$ python -q
>>> import numpy as np
>>> import numpy.linalg as la
>>> np.set_printoptions(precision=3, suppress=True, linewidth=100)
>>> m1 = np.load("mat.npy")
>>> m1
array([[ -3,  -3,  -3,  -3,  -3,  -3,  -3],
       [ -3,  -6,  -6,  -6,  -6,  -6,  -6],
       [ -3,  -6,  -9,  -9,  -9,  -9,  -9],
       [ -3,  -6,  -9, -12, -12, -12, -12],
       [ -3,  -6,  -9, -12, -15, -15, -15],
       [ -3,  -6,  -9, -12, -15, -18, -18],
       [ -3,  -6,  -9, -12, -15, -18, -21]])
>>> M2 = m1 ** -1
Traceback (most recent call last):
  File "<python-input-5>", line 1, in <module>
    M2 = m1 ** -1
         ~~~^^~~~
ValueError: Integers to negative integer powers are not allowed.
>>> M2 = la.invert(m1)
Traceback (most recent call last):
  File "<python-input-6>", line 1, in <module>
    M2 = la.invert(m1)
         ^^^^^^^^^
AttributeError: module 'numpy.linalg' has no attribute 'invert'
>>> M2 = la.inv(m1)
>>> np.allclose(M2, m1.T)
False
>>> round(float(la.det(m1) * la.det(M2)), 3)
1.0
>>> np.round(m1 @ M2, 3) + 0
array([[1., 0., 0., 0., 0., 0., 0.],
       [0., 1., 0., 0., 0., 0., 0.],
       [0., 0., 1., 0., 0., 0., 0.],
       [0., 0., 0., 1., 0., 0., 0.],
       [0., 0., 0., 0., 1., 0., 0.],
       [0., 0., 0., 0., 0., 1., 0.],
       [0., 0., 0., 0., 0., 0., 1.]])
>>> np.round(la.det(m1) * M2, 3) + 0
array([[1458., -729.,    0.,    0.,    0.,    0.,    0.],
       [-729., 1458., -729.,    0.,    0.,    0.,    0.],
       [   0., -729., 1458., -729.,    0.,    0.,    0.],
       [   0.,    0., -729., 1458., -729.,    0.,    0.],
       [   0.,    0.,    0., -729., 1458., -729.,    0.],
       [   0.,    0.,    0.,    0., -729., 1458., -729.],
       [   0.,    0.,    0.,    0.,    0., -729.,  729.]])
>>> (np.abs(M2) > 1e-9).astype(int)
array([[1, 1, 0, 0, 0, 0, 0],
       [1, 1, 1, 0, 0, 0, 0],
       [0, 1, 1, 1, 0, 0, 0],
       [0, 0, 1, 1, 1, 0, 0],
       [0, 0, 0, 1, 1, 1, 0],
       [0, 0, 0, 0, 1, 1, 1],
       [0, 0, 0, 0, 0, 1, 1]])
>>> round(float(la.slogdet(m1)[0]), 3)
-1.0
>>> M2 = m1 / la.norm(m1, axis=1, keepdims=True)
>>> G = M2 @ M2.T
>>> G[6]
array([0.894, 0.93 , 0.956, 0.976, 0.99 , 0.997, 1.   ])
>>> (np.abs(G) > 0.9).astype(int)
array([[1, 1, 1, 1, 1, 1, 0],
       [1, 1, 1, 1, 1, 1, 1],
       [1, 1, 1, 1, 1, 1, 1],
       [1, 1, 1, 1, 1, 1, 1],
       [1, 1, 1, 1, 1, 1, 1],
       [1, 1, 1, 1, 1, 1, 1],
       [0, 1, 1, 1, 1, 1, 1]])
>>> la.norm(M2, axis=1)
array([1., 1., 1., 1., 1., 1., 1.])
>>> np.round(la.eigvalsh(m1).min(), 3)
np.float64(-68.642)
>>> try:
...     la.cholesky(m1)
... except la.LinAlgError as e:
...     print(e)
... 
Matrix is not positive definite
>>> np.all(la.eigvalsh(m1) > 0)
np.False_
>>> O, _ = la.qr(np.array([[0.7, -0.1, -0.7],
...     [-0.6, -0.4, -0.2],
...     [0.3, 0.6, 0.6],
...     [-1.0, -1.6, 1.1],
...     [0.9, 0.4, -0.1],
...     [1.2, 0.2, 0.0],
...     [-0.6, 1.4, -0.6],
...     [1.2, -0.7, -0.9],
...     [0.4, -0.8, -0.6]]))
>>> M = O @ O.T
>>> M
array([[ 0.162,  0.022, -0.116, -0.165,  0.046,  0.054,  0.005,  0.251,  0.162],
       [ 0.022,  0.162, -0.201,  0.086, -0.156, -0.206,  0.094,  0.025,  0.106],
       [-0.116, -0.201,  0.301, -0.029,  0.157,  0.206, -0.089, -0.177, -0.221],
       [-0.165,  0.086, -0.029,  0.628, -0.166, -0.124, -0.377, -0.111,  0.024],
       [ 0.046, -0.156,  0.157, -0.166,  0.178,  0.23 , -0.083,  0.076, -0.043],
       [ 0.054, -0.206,  0.206, -0.124,  0.23 ,  0.318, -0.209,  0.126, -0.032],
       [ 0.005,  0.094, -0.089, -0.377, -0.083, -0.209,  0.548, -0.17 , -0.096],
       [ 0.251,  0.025, -0.177, -0.111,  0.076,  0.126, -0.17 ,  0.45 ,  0.299],
       [ 0.162,  0.106, -0.221,  0.024, -0.043, -0.032, -0.096,  0.299,  0.253]])
>>> # equal to its transpose
>>> Uu, sv, VT = la.svd(M)
>>> sv.round(3) + 0
array([1., 1., 1., 0., 0., 0., 0., 0., 0.])
>>> np.argmax(sv[:-1] / (sv[1:] + 1e-6)) + 1
np.int64(3)
>>> M2 = Uu[:, :3] @ np.diag(sv[:3]) @ VT[:3]
>>> np.round(la.norm(M - M2, 2), 3), np.round(sv[3], 3)
(np.float64(0.0), np.float64(0.0))
>>> la.matrix_rank(M2)
np.int64(3)
>>> np.round(la.norm(M - M2) / la.norm(M), 3)
np.float64(0.0)
>>> K = np.loadtxt("m.csv", delimiter=",")
>>> K
array([[36.,  4.,  5.,  9.],
       [20.,  1.,  2.,  5.],
       [16.,  3.,  9.,  4.],
       [ 4.,  3.,  5.,  1.],
       [28.,  6.,  3.,  7.],
       [32.,  9.,  3.,  8.],
       [32.,  0.,  7.,  8.],
       [32.,  6.,  5.,  8.]])
>>> np.round(la.norm(K[7], 1), 3), round(float(la.norm(K[7], np.inf)), 3)
(np.float64(51.0), 32.0)
>>> la.norm(K, axis=0)
array([76.315, 13.711, 15.067, 19.079])
>>> np.round(la.norm(K[7] - K[2]), 3)
np.float64(17.234)
>>> la.norm(K, axis=1)
array([37.656, 20.736, 19.026,  7.141, 29.631, 34.322, 33.719, 33.897])
>>> A = np.loadtxt("run12.csv", delimiter=",")
>>> A
array([[ 0.   ,  0.244, -0.164,  0.244,  0.137,  0.027, -0.298,  0.621, -0.419,  0.392, -0.163,
        -0.072],
       [-0.48 , -0.005, -0.269, -0.255, -0.298, -0.155,  0.282,  0.46 ,  0.212, -0.058,  0.294,
        -0.307],
       [-0.113,  0.35 , -0.095,  0.205, -0.427, -0.245,  0.382, -0.088,  0.01 ,  0.208, -0.276,
         0.546],
       [ 0.056,  0.282, -0.579, -0.196,  0.258, -0.394, -0.333, -0.19 , -0.015, -0.156,  0.302,
         0.244],
       [-0.056, -0.282,  0.419, -0.109,  0.133, -0.798, -0.071,  0.036, -0.033,  0.254, -0.046,
        -0.035],
       [-0.226, -0.122, -0.096,  0.612,  0.554, -0.07 ,  0.431, -0.004,  0.001, -0.112,  0.196,
         0.028],
       [-0.536, -0.317, -0.328,  0.015, -0.054,  0.099, -0.177, -0.471, -0.187,  0.346, -0.234,
        -0.167],
       [ 0.339, -0.136, -0.05 , -0.027, -0.204,  0.055,  0.268, -0.152, -0.39 ,  0.429,  0.622,
        -0.03 ],
       [-0.113,  0.259,  0.146,  0.117, -0.222, -0.193,  0.036, -0.174, -0.625, -0.518, -0.029,
        -0.327],
       [-0.282,  0.357,  0.35 ,  0.371, -0.173,  0.045, -0.418, -0.155,  0.296,  0.161,  0.429,
        -0.064],
       [-0.028,  0.575,  0.118, -0.339,  0.386,  0.051,  0.325, -0.217,  0.065,  0.309, -0.125,
        -0.347],
       [-0.452, -0.001,  0.322, -0.376,  0.213,  0.252, -0.001,  0.106, -0.329, -0.065,  0.193,
         0.53 ]])
>>> # keeps lengths
>>> ang = np.radians(15)
>>> Rm = np.eye(12)
>>> Rm[9, 9] = Rm[10, 10] = np.cos(ang)
>>> Rm[9, 10], Rm[10, 9] = -np.sin(ang), np.sin(ang)
>>> Rm
array([[ 1.   ,  0.   ,  0.   ,  0.   ,  0.   ,  0.   ,  0.   ,  0.   ,  0.   ,  0.   ,  0.   ,
         0.   ],
       [ 0.   ,  1.   ,  0.   ,  0.   ,  0.   ,  0.   ,  0.   ,  0.   ,  0.   ,  0.   ,  0.   ,
         0.   ],
       [ 0.   ,  0.   ,  1.   ,  0.   ,  0.   ,  0.   ,  0.   ,  0.   ,  0.   ,  0.   ,  0.   ,
         0.   ],
       [ 0.   ,  0.   ,  0.   ,  1.   ,  0.   ,  0.   ,  0.   ,  0.   ,  0.   ,  0.   ,  0.   ,
         0.   ],
       [ 0.   ,  0.   ,  0.   ,  0.   ,  1.   ,  0.   ,  0.   ,  0.   ,  0.   ,  0.   ,  0.   ,
         0.   ],
       [ 0.   ,  0.   ,  0.   ,  0.   ,  0.   ,  1.   ,  0.   ,  0.   ,  0.   ,  0.   ,  0.   ,
         0.   ],
       [ 0.   ,  0.   ,  0.   ,  0.   ,  0.   ,  0.   ,  1.   ,  0.   ,  0.   ,  0.   ,  0.   ,
         0.   ],
       [ 0.   ,  0.   ,  0.   ,  0.   ,  0.   ,  0.   ,  0.   ,  1.   ,  0.   ,  0.   ,  0.   ,
         0.   ],
       [ 0.   ,  0.   ,  0.   ,  0.   ,  0.   ,  0.   ,  0.   ,  0.   ,  1.   ,  0.   ,  0.   ,
         0.   ],
       [ 0.   ,  0.   ,  0.   ,  0.   ,  0.   ,  0.   ,  0.   ,  0.   ,  0.   ,  0.966, -0.259,
         0.   ],
       [ 0.   ,  0.   ,  0.   ,  0.   ,  0.   ,  0.   ,  0.   ,  0.   ,  0.   ,  0.259,  0.966,
         0.   ],
       [ 0.   ,  0.   ,  0.   ,  0.   ,  0.   ,  0.   ,  0.   ,  0.   ,  0.   ,  0.   ,  0.   ,
         1.   ]])
>>> M2 = A @ Rm.T
>>> np.allclose(A @ A.T, M2 @ M2.T)
True
>>> O, vecs = la.qr(A[:, :9])[0], la.qr(A[:, 9:])[0]
>>> sv = la.svd(O.T @ vecs, compute_uv=False)
>>> round(float(la.norm(O @ O.T - vecs @ vecs.T, 2)), 3)
1.0
>>> np.degrees(np.arccos(sv.clip(0, 1)))
array([90., 90., 90.])
>>> sv.round(3) + 0
array([0., 0., 0.])
>>> mat = np.cumsum(np.array([[4, 3, -5, 7],
...     [-6, -4, 3, -3],
...     [-3, 6, -5, 9],
...     [-2, 9, -6, -4],
...     [7, -9, 9, 1],
...     [0, 9, 6, 5],
...     [2, 1, 2, -1],
...     [-2, -1, -8, 9],
...     [3, -4, 4, 1],
...     [-8, -6, 6, 8],
...     [-3, -1, 6, 7],
...     [2, -2, 2, -7],
...     [-2, 3, 9, 2],
...     [-3, -4, -2, 8],
...     [9, -4, 8, 7],
...     [5, 2, 8, 9],
...     [3, 8, -3, 2],
...     [-1, -9, 3, 9],
...     [1, 0, 5, -6],
...     [-3, 5, 6, -5],
...     [5, 3, -2, 2],
...     [7, 6, 4, -7],
...     [2, 4, 7, -1],
...     [8, 5, 8, -1],
...     [2, 6, 2, -2],
...     [-1, 3, 8, -8],
...     [0, 1, -1, -9],
...     [-7, 4, 7, -1],
...     [8, -8, -9, -5],
...     [3, 5, 6, 5]]), axis=0)
>>> mat
array([[  4,   3,  -5,   7],
       [ -2,  -1,  -2,   4],
       [ -5,   5,  -7,  13],
       [ -7,  14, -13,   9],
       [  0,   5,  -4,  10],
       [  0,  14,   2,  15],
       [  2,  15,   4,  14],
       [  0,  14,  -4,  23],
       [  3,  10,   0,  24],
       [ -5,   4,   6,  32],
       [ -8,   3,  12,  39],
       [ -6,   1,  14,  32],
       [ -8,   4,  23,  34],
       [-11,   0,  21,  42],
       [ -2,  -4,  29,  49],
       [  3,  -2,  37,  58],
       [  6,   6,  34,  60],
       [  5,  -3,  37,  69],
       [  6,  -3,  42,  63],
       [  3,   2,  48,  58],
       [  8,   5,  46,  60],
       [ 15,  11,  50,  53],
       [ 17,  15,  57,  52],
       [ 25,  20,  65,  51],
       [ 27,  26,  67,  49],
       [ 26,  29,  75,  41],
       [ 26,  30,  74,  32],
       [ 19,  34,  81,  31],
       [ 27,  26,  72,  26],
       [ 30,  31,  78,  31]])
>>> G = np.cov(mat, rowvar=False)
>>> round(np.corrcoef(mat[:, 3], mat[:, 1])[0, 1], 3)
np.float64(-0.175)
>>> mat.std(axis=0)
array([12.252, 11.236, 29.758, 18.579])
>>> np.argsort(-mat.std(axis=0).round(6), kind="stable")
array([2, 3, 0, 1])
>>> G
array([[155.283, 113.159, 322.469,  57.531],
       [113.159, 130.602, 210.648, -37.809],
       [322.469, 210.648, 916.079, 325.714],
       [ 57.531, -37.809, 325.714, 357.068]])
